$ python3 -q
>>> import numpy as np
>>> import numpy.linalg as la
>>> np.set_printoptions(precision=3, suppress=True, linewidth=120, floatmode="fixed")
>>> A = np.load("mat.npy")
>>> A
array([[1, 0, 0, 0],
       [3, 1, 0, 0],
       [0, 2, 1, 0],
       [0, 1, 1, 1]])
>>> # triangular
>>> r0 = np.array([3, 0, 2, 3])
>>> other = A + np.outer(r0, np.eye(4)[3])
>>> round(la.det(other) / la.det(A), 3), np.round(1 + la.solve(A, r0)[3], 3)
(np.float64(-7.0), np.float64(-7.0))
>>> la.matrix_rank(other - A)
np.int64(1)
>>> la.norm(A, axis=1)
array([1.000, 3.162, 2.236, 1.732])
>>> round(la.norm(A) ** 2 / la.norm(A, 2) ** 2, 3)
np.float64(1.6)
>>> np.round(la.norm(A[0] - A[1]), 3)
np.float64(2.236)
>>> la.norm(A, axis=1).argmax()
np.int64(1)
>>> np.einsum("ii->", A)
np.int64(4)
>>> round(float(la.eigvals(A).sum().real), 3)
4.0
>>> np.kron(np.eye(2, dtype=int), A)
array([[1, 0, 0, 0, 0, 0, 0, 0],
       [3, 1, 0, 0, 0, 0, 0, 0],
       [0, 2, 1, 0, 0, 0, 0, 0],
       [0, 1, 1, 1, 0, 0, 0, 0],
       [0, 0, 0, 0, 1, 0, 0, 0],
       [0, 0, 0, 0, 3, 1, 0, 0],
       [0, 0, 0, 0, 0, 2, 1, 0],
       [0, 0, 0, 0, 0, 1, 1, 1]])
>>> np.einsum("ij,ji->", A, A)
np.int64(4)
>>> J = np.load("w.npy")
>>> J
array([[4, 0, 4, 4],
       [0, 1, 0, 2],
       [4, 0, 4, 4],
       [4, 2, 4, 8]])
>>> # looks like rank 2
>>> rk = la.matrix_rank(J)
>>> rk
np.int64(2)
>>> N = la.svd(J)[2][rk:].T
>>> la.matrix_rank(J.T @ J), la.matrix_rank(J @ J.T)
(np.int64(2), np.int64(2))
>>> np.allclose(J @ N, 0)
True
>>> [int(la.matrix_rank(J[:, :j + 1])) for j in range(4)]
[1, 2, 2, 2]
>>> U, sv, VT = la.svd(J)
>>> vecs = VT[:(sv > 1e-8).sum()]
>>> rng = np.random.default_rng(189434)
>>> x = J[3] + 4 * J[1] + rng.integers(2) * np.eye(4)[2]
>>> x
array([ 4.000,  6.000,  4.000, 16.000])
>>> vecs.T @ vecs
array([[ 0.455, -0.182,  0.455,  0.091],
       [-0.182,  0.273, -0.182,  0.364],
       [ 0.455, -0.182,  0.455,  0.091],
       [ 0.091,  0.364,  0.091,  0.818]])
